$ python -q
>>> import numpy as np
>>> from numpy import linalg as LA
>>> np.set_printoptions(precision=1, suppress=True, linewidth=200)
>>> rd = lambda a: np.round(a, 1) + 0
>>> arr = np.loadtxt("a.csv", delimiter=",")
>>> arr
array([[-2.8, -3. , -4.7, -0.2,  3. ],
       [ 2.9,  3.1,  3.6, -0.6, -2.6],
       [ 1.3,  1.7,  2.5,  0.1, -1.7],
       [ 1.3,  0.9,  2.1, -0.3, -1.4],
       [-2.5, -2.8, -3.3,  0. ,  2.8],
       [ 1.5,  1.3,  1.3, -0.2, -1. ],
       [ 0. , -0.2,  0.5, -0.1,  0.1],
       [ 0.5,  0.6,  1. ,  0.9, -0.6],
       [-0.2, -1. , -0.3, -0.5,  0.3],
       [-1.9, -2.2, -3.3,  0.3,  2.4],
       [ 1.3,  1.4,  2.3,  0.1, -2. ],
       [ 3.4,  2.8,  5. , -0.3, -3.6],
       [-1. , -1.2, -0.9, -0.4,  0.4],
       [-1.8, -1. , -1.9,  0.1,  1. ],
       [-1.6, -1.5, -2.5, -0.3,  1.5],
       [ 1.2,  1.1,  1.5, -0.4, -1. ],
       [-1. , -0.7, -1.6, -0.2,  0.4],
       [-2.4, -2.6, -3.7, -0.5,  2.4],
       [ 2.7,  2.5,  3. ,  0.4, -3.3],
       [-4.3, -4.1, -5.9,  0.2,  3.9],
       [-1.6, -1. , -2.5,  0. ,  2.1],
       [-1. , -1.1, -1.8,  0.1,  1.1],
       [ 2.3,  2.2,  3.5,  0. , -2.4],
       [ 4.7,  4.5,  7.1, -0.2, -4.6],
       [ 0.3, -0.5,  0.5,  0.5, -0.2]])
>>> Xs = arr - arr.mean(axis=0)
>>> evecs = LA.svd(Xs)[2][:1]
>>> A2 = Xs - Xs @ evecs.T @ evecs
>>> LA.norm(A2, axis=1).round(6).argmax()
np.int64(18)
>>> rd(np.diag(evecs.T @ evecs))
array([0.2, 0.2, 0.4, 0. , 0.2])
>>> rd((Xs @ evecs.T).std(axis=0))
array([4.9])
>>> rd(LA.norm(arr, 2) / LA.norm(arr))
np.float64(1.0)
>>> rd(np.abs(LA.svd(arr)[2][-1]))
array([0.9, 0.3, 0.3, 0.2, 0.1])
>>> proj = arr @ LA.solve(arr.T @ arr, arr.T)
>>> rd(proj @ arr[:, 0])
array([-2.8,  2.9,  1.3,  1.3, -2.5,  1.5,  0. ,  0.5, -0.2, -1.9,  1.3,  3.4, -1. , -1.8, -1.6,  1.2, -1. , -2.4,  2.7, -4.3, -1.6, -1. ,  2.3,  4.7,  0.3])
>>> rd(np.trace(proj))
np.float64(5.0)
>>> rd(LA.eigvalsh(proj))
array([0., 0., 0., 0., 0., 0., 0., 0., 0., 0., 0., 0., 0., 0., 0., 0., 0., 0., 0., 0., 1., 1., 1., 1., 1.])
>>> U, sv, Vh = LA.svd(arr)
>>> np.argmax(sv[:-1] / (sv[1:] + 1e-6)) + 1
np.int64(1)
>>> rd(sv)
array([24.3,  1.8,  1.7,  1.5,  1.1])
>>> A2 = U[:, :1] @ np.diag(sv[:1]) @ Vh[:1]
>>> LA.matrix_rank(A2)
np.int64(1)
>>> rd(np.abs(arr - A2).max())
np.float64(0.9)
>>> rd(LA.norm(arr - A2) / LA.norm(arr))
np.float64(0.1)
>>> Xs = arr - arr.mean(axis=0)
>>> U, sv, Vh = LA.svd(Xs, full_matrices=False)
>>> rd((sv ** 2).sum() ** 2 / (sv ** 4).sum())
np.float64(1.0)
>>> rd(np.abs(Vh[-1]))
array([0.8, 0.4, 0.3, 0.2, 0. ])
>>> (np.sign(U[:, 0]) == np.sign(U[0, 0])).astype(int)
array([1, 0, 0, 0, 1, 0, 0, 0, 1, 1, 0, 0, 1, 1, 1, 0, 1, 1, 0, 1, 1, 1, 0, 0, 0])
>>> K = np.load("run6.npy")
>>> K
array([[ -3.1,  -4.3,  22.3,  10.6,  -8.6],
       [ -5.8,   6.2, -13.8,  11.3,   3.4],
       [ -6.8,   7.5, -16. ,   9.2,   1.1],
       [ -6.8,   6.1, -13.2,  10.8,   4.6],
       [ 10.7,   7.9,   9.8,  11.1,   6.7],
       [ -4.4,  -6.3,  23.4,  11.4,  -8.8],
       [ -3.6,  -7. ,  23.1,  12.2,  -9.2],
       [-10.1,   5.7, -12.3,   8.6,   4.4],
       [ -3.8,  -4.3,  23.3,  12.1,  -7.6],
       [ 11.4,   4.3,  12.1,   9.7,   5. ],
       [ 11.9,   5.4,  10.5,  11.2,   4.9],
       [ -7.2,   4.6, -13.3,   8.6,   2.5],
       [ -9.1,   6.4, -14.5,   9.6,   2.9],
       [ -7.9,   6.7, -15.4,  10.7,   3.2],
       [ -8. ,   4.7, -13.9,  10. ,   3.6],
       [ 12.3,   5.4,  10.9,  11. ,   6.2],
       [ 12.1,   7.2,  10.6,  11.3,   6.2]])
>>> d = LA.norm(K[:, None] - K[None], axis=-1)
>>> LA.matrix_rank(d ** 2)
np.int64(7)
>>> rd(d[:5, :5])
array([[ 0. , 39.6, 41.4, 39.5, 27. ],
       [39.6,  0. ,  4.2,  1.7, 29. ],
       [41.4,  4.2,  0. ,  5. , 31.7],
       [39.5,  1.7,  5. ,  0. , 29. ],
       [27. , 29. , 31.7, 29. ,  0. ]])
>>> rd(d[3])
array([39.5,  1.7,  5. ,  0. , 29. , 41. , 41.1,  4.1, 40. , 31.2, 30.2,  3.4,  3.4,  2.9,  2.4, 30.8, 30.5])
>>> d[3].round(6).argsort(kind="stable")[:4]
array([ 3,  1, 14, 13])
>>> x0 = np.array([1, 0, 0, 3, 3])
>>> np.sign((K @ x0).round(6))
array([1., 1., 1., 1., 1., 1., 1., 1., 1., 1., 1., 1., 1., 1., 1., 1., 1.])
>>> LA.norm(K @ x0) <= LA.norm(K, 2) * LA.norm(x0) + 1e-9
np.True_
>>> K @ np.eye(5)[4]
array([-8.6,  3.4,  1.1,  4.6,  6.7, -8.8, -9.2,  4.4, -7.6,  5. ,  4.9,  2.5,  2.9,  3.2,  3.6,  6.2,  6.2])
>>> rd(K @ np.ones(5))
array([16.9,  1.3, -5. ,  1.5, 46.2, 15.3, 15.5, -3.7, 19.7, 42.5, 43.9, -4.8, -4.7, -2.7, -3.6, 45.8, 47.4])
>>> (K @ x0).argmax()
np.int64(16)
>>> Z = K[[5, 12]].astype(float)
>>> for _ in range(7):
...     labels = LA.norm(K[:, None] - Z, axis=-1).argmin(axis=1)
...     Z = np.array([K[labels == j].mean(axis=0) for j in range(2)])
... 
>>> labels
array([0, 1, 1, 1, 0, 0, 0, 1, 0, 0, 0, 1, 1, 1, 1, 0, 0])
>>> np.abs(Z[1] - Z[0]).argmax()
np.int64(2)
>>> rd(Z)
array([[  4.8,   0.9,  16.2,  11.2,  -0.6],
       [ -7.7,   6. , -14. ,   9.8,   3.2]])
>>> u = np.array([0, 2, 1])
>>> rd(np.convolve(K[3], u))
array([  0. , -13.6,   5.4, -20.3,   8.4,  20. ,   4.6])
>>> np.polyval(u, K[3])
array([-12.6,  13.2, -25.4,  22.6,  10.2])
>>> d = LA.norm(arr[:, None] - arr[None], axis=-1)
>>> d.shape
(25, 25)
>>> rd(LA.norm(arr - arr.mean(axis=0), axis=1))
array([ 7. ,  6.1,  3.6,  2.9,  5.8,  2.5,  0.5,  1.6,  1.2,  5.1,  3.5,  7.5,  1.9,  3.1,  3.8,  2.4,  2.1,  5.8,  5.7,  9.3,  3.9,  2.7,  5.2, 10.6,  0.9])
>>> d[19].round(6).argsort(kind="stable")[:4]
array([19,  0,  4, 17])
>>> np.unravel_index(d.round(6).argmax(), d.shape)
(np.int64(19), np.int64(23))
>>> J = np.load("layer18.npy")
>>> J
array([[14, 16, 10, 12,  2, 12],
       [ 5,  4,  4,  5,  0,  5],
       [10,  8,  8, 10,  0, 10],
       [ 5,  4,  4,  5,  0,  5],
       [17, 14, 13, 14,  9, 10]])
>>> # rows and columns are dependent
>>> rk = LA.matrix_rank(J)
>>> rk
np.int64(3)
>>> ns = LA.svd(J)[2][rk:].T
>>> [int(LA.matrix_rank(J[:i])) for i in range(1, len(J) + 1)]
[1, 2, 2, 2, 3]
>>> rd(J @ ns)
array([[0., 0., 0.],
       [0., 0., 0.],
       [0., 0., 0.],
       [0., 0., 0.],
       [0., 0., 0.]])
>>> [int(LA.matrix_rank(J[:, :j + 1])) for j in range(6)]
[1, 2, 3, 3, 3, 3]
>>> ns.shape
(6, 3)
>>> np.unique(J.round(6), axis=0).shape
(4, 6)
>>> rd(np.trace(LA.pinv(J) @ J))
np.float64(3.0)
>>> np.abs(np.diag(LA.qr(J)[1])) > 1e-9
array([ True,  True,  True, False, False])
